>>> import numpy as np
>>> from numpy import linalg as LA
>>> np.set_printoptions(precision=1, suppress=True, linewidth=200)
>>> F = np.loadtxt("out16.csv", delimiter=",")
>>> print(F)
[[  0.7  -1.7  -0.5  -4.4]
 [ -0.6   0.4   0.3   4.6]
 [ -3.8   0.5   2.5  -4. ]
 [  3.3  -1.5   3.4   8.9]
 [ -6.5  -1.   -0.3   8.9]
 [  5.2   0.8   0.9  -3.6]
 [-15.6  -0.8   1.4  -5.1]
 [  2.1  -1.7  -1.1  -1.4]
 [ -5.7   0.8  -0.2  -1. ]
 [ 16.6   0.1   5.6   0.9]
 [-12.2  -1.5   4.5   1.2]
 [ -5.1  -1.    2.7  -0.4]]
>>> gram = np.cov(F, rowvar=False)
>>> print(LA.eigvalsh(gram)[::-1])
[72.4 23.   4.3  0.9]
>>> print(np.argwhere(np.triu(np.abs(np.corrcoef(F.T)) > 0.8, 1)))
[]
>>> print(gram.shape)
(4, 4)
>>> print(np.round(np.corrcoef(F.T), 1) + 0)
[[ 1.   0.2  0.2  0.1]
 [ 0.2  1.   0.  -0.2]
 [ 0.2  0.   1.   0.1]
 [ 0.1 -0.2  0.1  1. ]]
>>> print(np.polyfit(F[:, 0], F[:, 2], 1))
[0.1 1.7]
>>> print(np.round(np.corrcoef(F[:, 0], F[:, 2])[0, 1], 1))
0.2
>>> print(F.std(axis=0))
[8.1 1.  2.1 4.6]
>>> print(gram.round(1) + 0)
[[71.6  1.8  4.   5. ]
 [ 1.8  1.   0.  -1. ]
 [ 4.   0.   4.6  1.3]
 [ 5.  -1.   1.3 23.4]]
>>> C = F[[2, 6]].astype(float)
>>> for _ in range(5):
...     z = LA.norm(F[:, None] - C, axis=-1).argmin(axis=1)
...     C = np.array([F[z == j].mean(axis=0) for j in range(2)])
... 
>>> print(z)
[0 0 0 0 0 0 1 0 0 0 1 0]
>>> print(np.abs(C[1] - C[0]).argmax())
0
>>> print(np.bincount(z))
[10  2]
>>> print(C)
[[  0.6  -0.4   1.3   0.8]
 [-13.9  -1.1   3.   -1.9]]
>>> rng = np.random.default_rng(117)
>>> A2 = C + rng.integers(-2, 3, (2, 1)) @ rng.integers(-2, 3, (1, 4))
>>> print(A2)
[[  2.6   3.6   5.3  -1.1]
 [-15.9  -5.2  -1.    0.1]]
>>> print(np.round(LA.svd(A2 - C, compute_uv=False), 1) + 0)
[8.9 0. ]
>>> vec = np.array([-5, 5, -4, -5])
>>> h = np.maximum(F @ vec, 0)
>>> print(np.maximum(F @ vec, 0) - np.maximum(-F @ vec, 0))
[  12.   -19.2   31.5  -82.1  -15.8   -7.6   93.9   -7.6   38.3 -109.4   29.5   11.7]
>>> print(np.flatnonzero(h > 1e-9))
[ 0  2  6  8 10 11]
>>> print(F.T @ h)
[-2214.   -105.1   360.9  -665.3]
>>> print(h)
[12.   0.  31.5  0.   0.   0.  93.9  0.  38.3  0.  29.5 11.7]
>>> print(np.tanh(F @ vec))
[ 1. -1.  1. -1. -1. -1.  1. -1.  1. -1.  1.  1.]
>>> A = np.loadtxt("m.csv", delimiter=",")
>>> print(A)
[[ 5.  3.  1.]
 [ 3. 24.  4.]
 [ 4.  1. 15.]]
>>> gram = A.T @ A
>>> print(LA.eigvalsh(gram)[::-1])
[640.8 219.   18.2]
>>> print((A @ A.T).shape)
(3, 3)
>>> print(LA.svd(A, compute_uv=False) ** 2)
[640.8 219.   18.2]
>>> print(gram)
[[ 50.  91.  77.]
 [ 91. 586. 114.]
 [ 77. 114. 242.]]
